>>> import numpy as np
>>> np.set_printoptions(precision=2, suppress=True, linewidth=100, floatmode="fixed")
>>> W0 = np.array([[4, 0, 0], [0, -2, 0], [0, 0, 3]])
>>> W0
array([[ 4,  0,  0],
       [ 0, -2,  0],
       [ 0,  0,  3]])
>>> W0[:, 1] @ W0[:, 2]
np.int64(0)
>>> np.linalg.norm(W0, axis=0)
array([4.00, 2.00, 3.00])
>>> W0 @ W0.T
array([[16,  0,  0],
       [ 0,  4,  0],
       [ 0,  0,  9]])
>>> np.linalg.pinv(W0)
array([[ 0.25,  0.00,  0.00],
       [ 0.00, -0.50,  0.00],
       [ 0.00,  0.00,  0.33]])
>>> np.linalg.svd(W0, compute_uv=False)
array([4.00, 3.00, 2.00])
>>> W0.T @ W0
array([[16,  0,  0],
       [ 0,  4,  0],
       [ 0,  0,  9]])
>>> np.flatnonzero(np.linalg.matrix_power((W0 != 0) + (W0.T != 0) + np.eye(3), 3)[2])
array([2])
>>> vals, vecs = np.linalg.eigh(W0)
>>> vals
array([-2.00,  3.00,  4.00])
>>> np.abs(vecs[:, -1]).round(6).argmax()
np.int64(0)
>>> vecs @ np.diag(vals) @ vecs.T
array([[ 4.00,  0.00,  0.00],
       [ 0.00, -2.00,  0.00],
       [ 0.00,  0.00,  3.00]])
>>> np.linalg.eigvalsh(W0 + 5 * np.eye(3))
array([3.00, 8.00, 9.00])
>>> vecs.T @ W0 @ vecs
array([[-2.00,  0.00,  0.00],
       [ 0.00,  3.00,  0.00],
       [ 0.00,  0.00,  4.00]])
>>> vals.sum(), np.trace(W0)
(np.float64(5.0), np.int64(5))
>>> np.linalg.eigvalsh(W0 @ W0)
array([ 4.00,  9.00, 16.00])
